$ python -q
>>> import numpy as np
>>> np.set_printoptions(precision=1, suppress=True, linewidth=100)
>>> M = np.load("out1.npy")
>>> M
array([[-2.,  0., -3.,  0.,  0.,  0.,  0.,  0.],
       [ 0., -2.,  0., -3., -3., -3., -3., -3.],
       [-3.,  0., -2.,  0.,  0.,  0.,  0.,  0.],
       [ 0., -3.,  0., -2., -3., -3., -3., -3.],
       [ 0., -3.,  0., -3., -2., -3., -3., -3.],
       [ 0., -3.,  0., -3., -3., -2., -3., -3.],
       [ 0., -3.,  0., -3., -3., -3., -2., -3.],
       [ 0., -3.,  0., -3., -3., -3., -3., -2.]])
>>> W = np.array([[1, 2, 2, 2, 3, 2],
...     [0, 0, 3, 3, 1, 1],
...     [3, 0, 1, 0, 1, 2],
...     [0, 0, 1, 0, 0, 2],
...     [3, 0, 1, 0, 0, 3],
...     [0, 3, 2, 2, 1, 1],
...     [3, 2, 1, 2, 0, 2],
...     [3, 1, 0, 1, 1, 2]])
>>> b = np.array([-2, 1, 1, 1, 0, -2])
>>> H = np.maximum(M @ W + b, 0)
>>> (H > 0).mean(axis=0)
array([0., 0., 0., 0., 0., 0.])
>>> np.linalg.matrix_rank(H)
np.int64(0)
>>> basis = np.array([[4, 2, 0], [3, 5, 7], [7, 1, 0], [6, 3, 0], [6, 2, 0], [2, 4, 0]])
>>> H @ basis
array([[0., 0., 0.],
       [0., 0., 0.],
       [0., 0., 0.],
       [0., 0., 0.],
       [0., 0., 0.],
       [0., 0., 0.],
       [0., 0., 0.],
       [0., 0., 0.]])
>>> W @ basis
array([[58, 34, 14],
       [47, 18,  0],
       [29, 17,  0],
       [11,  9,  0],
       [25, 19,  0],
       [43, 29, 21],
       [41, 31, 14],
       [31, 24,  7]])
>>> B = np.linalg.inv(M)
>>> np.linalg.det(M) * B
array([[ 34.,  -0., -51.,  -0.,  -0.,  -0.,  -0.,  -0.],
       [ -0.,  70.,  -0., -15., -15., -15., -15., -15.],
       [-51.,  -0.,  34.,  -0.,  -0.,  -0.,  -0.,  -0.],
       [ -0., -15.,  -0.,  70., -15., -15., -15., -15.],
       [  0., -15.,   0., -15.,  70., -15., -15., -15.],
       [  0., -15.,   0., -15., -15.,  70., -15., -15.],
       [  0., -15.,   0., -15., -15., -15.,  70., -15.],
       [  0., -15.,   0., -15., -15., -15., -15.,  70.]])
>>> round(np.linalg.slogdet(M)[0], 1)
np.float64(1.0)
